% python3 -q
>>> import numpy as np
>>> np.set_printoptions(suppress=True, linewidth=140)
>>> K = np.load("mat.npy")
>>> K
array([[-1.7 ,  0.5 ,  0.7 ,  2.07],
       [ 1.  , -0.6 ,  0.  ,  0.1 ],
       [ 1.1 , -0.4 ,  0.4 ,  1.18],
       [ 1.  , -0.7 , -0.2 , -0.61],
       [ 0.1 ,  1.5 , -1.3 , -3.88],
       [ 0.6 , -2.1 , -0.8 , -2.45],
       [-0.7 ,  1.8 , -0.3 , -0.95],
       [-0.7 ,  0.5 , -0.6 , -1.8 ],
       [-0.3 ,  0.9 ,  0.2 ,  0.64],
       [-0.7 ,  1.2 ,  0.  , -0.1 ],
       [-0.6 ,  0.7 , -1.2 , -3.63],
       [ 2.2 , -0.6 , -1.  , -2.88],
       [-1.5 ,  1.6 , -0.3 , -0.9 ],
       [-1.3 ,  0.  , -0.3 , -0.92],
       [ 1.4 ,  0.  ,  0.5 ,  1.48],
       [-1.4 , -0.1 ,  1.8 ,  5.41],
       [ 0.  , -1.3 ,  1.3 ,  3.91],
       [-1.1 , -1.1 ,  0.7 ,  2.18],
       [-0.3 ,  1.2 ,  0.9 ,  2.76],
       [ 0.8 , -1.2 , -0.7 , -2.18]])
>>> cen = K - K.mean(axis=0)
>>> Uu, sv, Vt = np.linalg.svd(cen, full_matrices=False)
>>> np.round(np.abs(Vt[-1]), 2) + 0
array([0.01, 0.  , 0.95, 0.31])
>>> np.linalg.matrix_rank(cen)
np.int64(4)
>>> np.abs(Uu[:, 0]).argmax()
np.int64(15)
>>> round(float((sv ** 2).sum() ** 2 / (sv ** 4).sum()), 2)
1.64
>>> np.round(cen.mean(axis=0), 2) + 0
array([0., 0., 0., 0.])
>>> np.round(sv ** 2 / (sv ** 2).sum(), 2) + 0
array([0.76, 0.18, 0.06, 0.  ])
>>> np.abs(Vt[0]).argmax()
np.int64(3)
>>> X = np.loadtxt("w.csv", delimiter=",")
>>> X.round(2)
array([[-0.29, -0.69,  0.66, -0.09],
       [-0.44, -0.28, -0.38,  0.77],
       [-0.44,  0.67,  0.54,  0.26],
       [ 0.73, -0.04,  0.36,  0.58]])
>>> # columns are unit length and at right angles
>>> x = np.array([-2, -2, -1, 2])
>>> np.round(np.linalg.inv(X), 2)
array([[-0.29, -0.44, -0.44,  0.73],
       [-0.69, -0.28,  0.67, -0.04],
       [ 0.66, -0.38,  0.54,  0.36],
       [-0.09,  0.77,  0.26,  0.58]])
>>> np.round(np.sort(np.abs(np.degrees(np.angle(np.linalg.eigvals(X))))), 2)
array([  0.,  74.,  74., 180.])
>>> [p for p in range(1, 25) if np.allclose(np.linalg.matrix_power(X, p), np.eye(4))]
[]
>>> np.round(X.T @ (X @ x), 2)
array([-2., -2., -1.,  2.])
>>> np.round(np.linalg.svd(X, compute_uv=False), 2)
array([1., 1., 1., 1.])
>>> round(float(X[:, 1] @ X[:, 0]), 2)
0.0
>>> np.round(X.T @ X, 2) + 0
array([[1., 0., 0., 0.],
       [0., 1., 0., 0.],
       [0., 0., 1., 0.],
       [0., 0., 0., 1.]])
>>> data = np.loadtxt("block2.csv", delimiter=",")
>>> data
array([[1.3, 2. , 0. ],
       [0. , 2.3, 2. ],
       [1. , 2. , 0.3]])
>>> Uu, sv, Vt = np.linalg.svd(data)
>>> np.argmax(sv[:-1] / (sv[1:] + 1e-6)) + 1
np.int64(2)
>>> Y = Uu[:, :2] @ np.diag(sv[:2]) @ Vt[:2]
>>> np.linalg.matrix_rank(data, rtol=0.05)
np.int64(2)
>>> Y.round(2) + 0
array([[ 1.28,  2.01, -0.01],
       [ 0.  ,  2.3 ,  2.  ],
       [ 1.02,  1.99,  0.32]])
>>> np.linalg.matrix_rank(Y)
np.int64(2)
>>> G = np.cov(K, rowvar=False)
>>> np.round(K.std(axis=0), 2)
array([1.07, 1.07, 0.81, 2.44])
>>> np.round(np.corrcoef(K.T), 2)
array([[ 1.  , -0.45, -0.29, -0.29],
       [-0.45,  1.  , -0.12, -0.12],
       [-0.29, -0.12,  1.  ,  1.  ],
       [-0.29, -0.12,  1.  ,  1.  ]])
